$ python3 -q
>>> import numpy as np
>>> np.set_printoptions(suppress=True, linewidth=100)
>>> F = np.array([[1.4, -0.7, -0.9],
...     [-1.6, 1.5, -1.3],
...     [0.8, -0.8, -0.5],
...     [-1.4, -0.4, -0.2],
...     [-0.8, -0.3, 1.5],
...     [-0.7, -0.9, -0.4],
...     [-0.4, -1.4, 2.4],
...     [-0.4, -1.6, -1.6],
...     [1.6, 1.2, -0.8],
...     [0.0, -0.6, 0.3],
...     [0.2, 1.2, 0.4],
...     [1.0, 1.7, 1.8],
...     [1.1, 1.0, 2.2],
...     [-0.1, 0.2, -0.6],
...     [0.3, 1.6, -2.4],
...     [1.5, 0.4, 0.0]])
>>> F[13] *= 10
>>> F
array([[ 1.4, -0.7, -0.9],
       [-1.6,  1.5, -1.3],
       [ 0.8, -0.8, -0.5],
       [-1.4, -0.4, -0.2],
       [-0.8, -0.3,  1.5],
       [-0.7, -0.9, -0.4],
       [-0.4, -1.4,  2.4],
       [-0.4, -1.6, -1.6],
       [ 1.6,  1.2, -0.8],
       [ 0. , -0.6,  0.3],
       [ 0.2,  1.2,  0.4],
       [ 1. ,  1.7,  1.8],
       [ 1.1,  1. ,  2.2],
       [-1. ,  2. , -6. ],
       [ 0.3,  1.6, -2.4],
       [ 1.5,  0.4,  0. ]])
>>> Ac = (F - F.mean(axis=0)) / F.std(axis=0)
>>> np.argwhere(np.abs(Ac) > 2)
array([[13,  2]])
>>> b = np.linalg.lstsq(np.delete(Ac, 2, axis=1), Ac[:, 2])[0]
>>> np.abs(b).argmax()
np.int64(1)
>>> round(np.linalg.norm(F[12] - F[7]), 2)
np.float64(4.84)
>>> round(np.linalg.norm(F, "nuc"), 2)
np.float64(16.57)
>>> round(float(F[12] @ F[7]), 2)
-5.56
>>> round(float(np.linalg.norm(F) ** 2 / np.linalg.norm(F, 2) ** 2), 2)
1.51
>>> D = np.linalg.norm(F[:, None] - F[None], axis=-1)
>>> np.flatnonzero(D[1] < D.mean() / 2)
array([1])
>>> D[1].round(2)
array([3.74, 0.  , 3.42, 2.2 , 3.42, 2.72, 4.85, 3.34, 3.25, 3.09, 2.49, 4.05, 4.45, 4.76, 2.2 ,
       3.54])
>>> (D + 1e9 * np.eye(16)).round(6).argmin(axis=1)
array([ 2, 14,  0,  5,  9,  3,  4,  5, 15,  5, 15, 12, 11, 14,  8,  8])
>>> np.linalg.matrix_rank(D ** 2)
np.int64(5)
>>> x = np.array([1, 3, 1])
>>> target = F @ x
>>> np.round(np.linalg.solve(F.T @ F, F.T @ target), 2)
array([1., 3., 1.])
>>> target.round(2)
array([-1.6,  1.6, -2.1, -2.8, -0.2, -3.8, -2.2, -6.8,  4.4, -1.5,  4.2,  7.9,  6.3, -1. ,  2.7,
        2.7])
>>> np.round(np.linalg.pinv(F) @ F, 2) + 0
array([[1., 0., 0.],
       [0., 1., 0.],
       [0., 0., 1.]])
>>> np.round(np.linalg.lstsq(F, target)[0], 2)
array([1., 3., 1.])
>>> rng = np.random.default_rng(105)
>>> target = target + 0.3 * rng.normal(size=16)
>>> target.round(2)
array([-1.62,  1.97, -1.5 , -2.82, -0.27, -3.48, -2.18, -6.56,  4.88, -1.33,  4.53,  7.2 ,  6.61,
       -1.05,  2.42,  2.66])
>>> b, *_ = np.linalg.lstsq(F, target)
>>> b.round()
array([1., 3., 1.])
>>> b.round(2)
array([1.03, 2.93, 0.96])
>>> labels = rng.permutation(3)
>>> Y = F[:, labels] * rng.choice([-1, 1], 3)
>>> Y
array([[ 0.9, -1.4,  0.7],
       [ 1.3,  1.6, -1.5],
       [ 0.5, -0.8,  0.8],
       [ 0.2,  1.4,  0.4],
       [-1.5,  0.8,  0.3],
       [ 0.4,  0.7,  0.9],
       [-2.4,  0.4,  1.4],
       [ 1.6,  0.4,  1.6],
       [ 0.8, -1.6, -1.2],
       [-0.3, -0. ,  0.6],
       [-0.4, -0.2, -1.2],
       [-1.8, -1. , -1.7],
       [-2.2, -1.1, -1. ],
       [ 6. ,  1. , -2. ],
       [ 2.4, -0.3, -1.6],
       [-0. , -1.5, -0.4]])
>>> left, _, VT = np.linalg.svd(F.T @ Y)
>>> np.round(np.linalg.lstsq(F, Y)[0], 2) + 0
array([[ 0., -1.,  0.],
       [ 0.,  0., -1.],
       [-1.,  0.,  0.]])
>>> labels
array([2, 0, 1])
>>> m1 = np.array([[-2.2, 0.4, -0.9],
...     [-0.5, -2.8, 1.4],
...     [-0.1, 2.3, -0.5],
...     [0.8, 0.8, 0.7],
...     [-0.3, 1.5, 1.6],
...     [0.4, -0.8, 1.1],
...     [-0.7, -1.3, -1.6],
...     [1.5, -0.3, 0.5],
...     [-0.9, 0.1, -1.1],
...     [-1.1, 0.5, -0.2],
...     [-2.0, -1.2, -0.1],
...     [0.4, 0.6, 0.1],
...     [1.4, 0.3, -0.4],
...     [-0.1, -0.1, 0.2],
...     [-0.9, 1.9, 1.0],
...     [4.0, 12.0, -8.0],
...     [-0.9, 1.5, 0.7],
...     [-2.1, 0.6, 0.3]])
>>> m1
array([[-2.2,  0.4, -0.9],
       [-0.5, -2.8,  1.4],
       [-0.1,  2.3, -0.5],
       [ 0.8,  0.8,  0.7],
       [-0.3,  1.5,  1.6],
       [ 0.4, -0.8,  1.1],
       [-0.7, -1.3, -1.6],
       [ 1.5, -0.3,  0.5],
       [-0.9,  0.1, -1.1],
       [-1.1,  0.5, -0.2],
       [-2. , -1.2, -0.1],
       [ 0.4,  0.6,  0.1],
       [ 1.4,  0.3, -0.4],
       [-0.1, -0.1,  0.2],
       [-0.9,  1.9,  1. ],
       [ 4. , 12. , -8. ],
       [-0.9,  1.5,  0.7],
       [-2.1,  0.6,  0.3]])
>>> Y = np.c_[m1[:, :2] @ np.array([[-9, 2], [5, -9]]), np.array([2, 0, 0, 9, 2, 9, 3, 6, 5, 4, 4, 4, 5, 7, 7, 6, 8, 4])]
>>> Y.round(2)
array([[  21.8,   -8. ,    2. ],
       [  -9.5,   24.2,    0. ],
       [  12.4,  -20.9,    0. ],
       [  -3.2,   -5.6,    9. ],
       [  10.2,  -14.1,    2. ],
       [  -7.6,    8. ,    9. ],
       [  -0.2,   10.3,    3. ],
       [ -15. ,    5.7,    6. ],
       [   8.6,   -2.7,    5. ],
       [  12.4,   -6.7,    4. ],
       [  12. ,    6.8,    4. ],
       [  -0.6,   -4.6,    4. ],
       [ -11.1,    0.1,    5. ],
       [   0.4,    0.7,    7. ],
       [  17.6,  -18.9,    7. ],
       [  24. , -100. ,    6. ],
       [  15.6,  -15.3,    8. ],
       [  21.9,   -9.6,    4. ]])
>>> np.round(np.linalg.lstsq(m1, Y[:, 0])[0], 2) + 0
array([-9.,  5.,  0.])
>>> np.linalg.matrix_rank(Y)
np.int64(3)
>>> np.round(np.linalg.norm(m1, axis=0), 2)
array([ 6.24, 13.08,  8.78])
>>> round(np.linalg.norm(m1, "nuc"), 2)
np.float64(24.85)
>>> round(float(np.linalg.norm(m1[14], 1)), 2), round(float(np.linalg.norm(m1[14], np.inf)), 2)
(3.8, 1.9)
>>> np.round(np.linalg.norm(m1) ** 2 / np.linalg.norm(m1, 2) ** 2, 2)
np.float64(1.17)
>>> np.round(np.linalg.norm(m1, 2), 2)
np.float64(15.63)
>>> np.linalg.norm(m1, axis=1).argmax()
np.int64(15)
>>> np.round(np.linalg.norm(m1[14] - m1[16]), 2)
np.float64(0.5)
>>> P = m1 @ np.linalg.solve(m1.T @ m1, m1.T)
>>> np.round(np.trace(P), 2)
np.float64(3.0)
>>> np.allclose(P @ P, P)
True
>>> np.round(P @ m1[:, 0], 2)
array([-2.2, -0.5, -0.1,  0.8, -0.3,  0.4, -0.7,  1.5, -0.9, -1.1, -2. ,  0.4,  1.4, -0.1, -0.9,
        4. , -0.9, -2.1])
>>> np.linalg.matrix_rank(np.eye(18) - P)
np.int64(15)
>>> def softmax(z):
...     e = np.exp(z - z.max(axis=-1, keepdims=True))
...     return e / e.sum(axis=-1, keepdims=True)
... 
>>> np.round(softmax(10 * m1[14]), 2) + 0
array([0., 1., 0.])
>>> np.round(softmax(m1[14] + -1), 2)
array([0.04, 0.68, 0.28])
>>> np.round(softmax(m1[14]), 2)
array([0.04, 0.68, 0.28])
>>> scores = m1 @ m1.T / np.sqrt(3)
>>> softmax(scores).round(6).argmax(axis=1)
array([ 0,  1, 15, 15,  4,  1,  6,  7, 15, 15, 10, 15, 15,  1, 15, 15, 15, 17])
>>> x = np.array([-5, -6, -4])
>>> target = m1 @ x
>>> b, lr = np.zeros(3), 1 / np.linalg.norm(m1, 2) ** 2
>>> for i in range(15):
...     b -= lr * m1.T @ (m1 @ b - target)
...     if i % 5 == 0: print(i, round(np.linalg.norm(m1 @ b - target), 2))
... 
0 31.41
5 20.61
10 13.59
>>> round(float(np.linalg.cond(m1)), 2)
3.63
>>> mat = np.array([[8, 6, 4], [4, 0, 4], [4, 2, 4], [5, 4, 9]])
>>> mat[1] = mat[0]
>>> mat
array([[8, 6, 4],
       [8, 6, 4],
       [4, 2, 4],
       [5, 4, 9]])
>>> round(float(np.linalg.norm(mat, 1)), 2), np.round(np.linalg.norm(mat, np.inf), 2)
(25.0, np.float64(18.0))
>>> np.round(np.linalg.norm(mat, axis=1), 2)
array([10.77, 10.77,  6.  , 11.05])
>>> round(np.linalg.norm(mat, "nuc"), 2)
np.float64(24.98)
>>> round(float(np.linalg.norm(mat, 2)), 2)
19.06
>>> M = np.load("test1.npy")
>>> M
array([[ 1, -1,  1,  2],
       [-1, -3, -1,  0],
       [ 1, -1,  1,  2]])
>>> Y = np.array([[3, 1, 0], [2, 0, 2]])
>>> W2 = np.kron(Y, M)
>>> np.linalg.matrix_rank(W2)
np.int64(4)
>>> Y = M / np.linalg.norm(M, axis=1, keepdims=True)
>>> C2 = Y @ Y.T
>>> np.argwhere(np.triu(np.abs(C2) > 0.95, 1))
array([[0, 2]])
>>> np.linalg.lstsq(M[:-1].T, M[-1])[2]
np.int32(2)
>>> left, sv, VT = np.linalg.svd(M)
>>> sv.round(2) + 0
array([3.82, 3.23, 0.  ])
>>> np.argmax(sv[:-1] / (sv[1:] + 1e-6)) + 1
np.int64(2)
>>> Y = left[:, :2] @ np.diag(sv[:2]) @ VT[:2]
>>> round(np.abs(M - Y).max(), 2)
np.float64(0.0)
>>> np.linalg.matrix_rank(Y)
np.int64(2)
>>> Y.round(2) + 0
array([[ 1., -1.,  1.,  2.],
       [-1., -3., -1.,  0.],
       [ 1., -1.,  1.,  2.]])
>>> A = np.loadtxt("dump.csv", delimiter=",")
>>> A
array([[5., 1., 1.],
       [1., 5., 1.],
       [1., 1., 5.]])
>>> Y = np.array([[-1, -1, -3], [-3, -1, 1]])
>>> W2 = np.kron(Y, A)
>>> round(float(np.linalg.norm(W2, 2)), 2), np.round(np.linalg.norm(Y, 2) * np.linalg.norm(A, 2), 2)
(24.25, np.float64(24.25))
>>> Q, vecs = np.linalg.qr(A[:, :1])[0], np.linalg.qr(A[:, 1:])[0]
>>> sv = np.linalg.svd(Q.T @ vecs, compute_uv=False)
>>> np.round(np.linalg.norm(Q @ Q.T - vecs @ vecs.T, 2), 2)
np.float64(1.0)
>>> np.round(np.degrees(np.arccos(sv.clip(0, 1))), 2)
array([60.94])
>>> ev, vecs = np.linalg.eig(A)
>>> np.round(A @ vecs[:, 0] - ev[0] * vecs[:, 0], 2) + 0
array([0., 0., 0.])
>>> np.round(np.sort(np.linalg.eigvals(np.linalg.inv(A))), 2)
array([0.14, 0.25, 0.25])
>>> np.round(np.sort(np.linalg.eigvals(A @ A)), 2)
array([16., 16., 49.])
>>> round(np.prod(ev), 2)
np.float64(112.0)
>>> np.einsum("ii->", A)
np.float64(15.0)
>>> np.round(np.poly(A), 2)
array([   1.,  -15.,   72., -112.])
>>> Y = np.linalg.inv(A)
>>> round(float(np.linalg.slogdet(A)[0]), 2)
1.0
>>> np.round(A @ Y, 2) + 0
array([[1., 0., 0.],
       [0., 1., 0.],
       [0., 0., 1.]])
>>> (np.abs(Y) > 1e-9).astype(int)
array([[1, 1, 1],
       [1, 1, 1],
       [1, 1, 1]])
>>> Y.round(2)
array([[ 0.21, -0.04, -0.04],
       [-0.04,  0.21, -0.04],
       [-0.04, -0.04,  0.21]])
>>> W0 = np.load("sample4.npy")
>>> W0
array([[0, 1, 1],
       [1, 0, 0],
       [1, 0, 0]])
>>> [round(float(np.linalg.det(W0[:i, :i])), 2) + 0 for i in range(1, 4)]
[0.0, -1.0, 0.0]
>>> np.all(np.linalg.eigvalsh(W0) > 0)
np.False_
>>> round(float(np.linalg.eigvalsh(W0).min()), 2)
-1.41
>>> P = np.triu(np.array([[-1, -2, -2], [1, -2, 2], [2, 2, -1]]), 1) + np.eye(3)
>>> Y = P @ W0 @ np.linalg.inv(P)
>>> P @ W0 - W0 @ P
array([[-4.,  0., -2.],
       [ 2.,  2.,  2.],
       [ 0.,  2.,  2.]])
>>> np.round(np.linalg.det(Y), 2)
np.float64(0.0)
>>> np.linalg.matrix_rank(Y)
np.int64(2)
>>> np.trace(Y), np.trace(W0)
(np.float64(0.0), np.int64(0))
>>> np.round(np.poly(Y), 2) + 0
array([ 1.,  0., -2.,  0.])
>>> Y
array([[-4., -7.,  7.],
       [ 3.,  6., -6.],
       [ 1.,  2., -2.]])
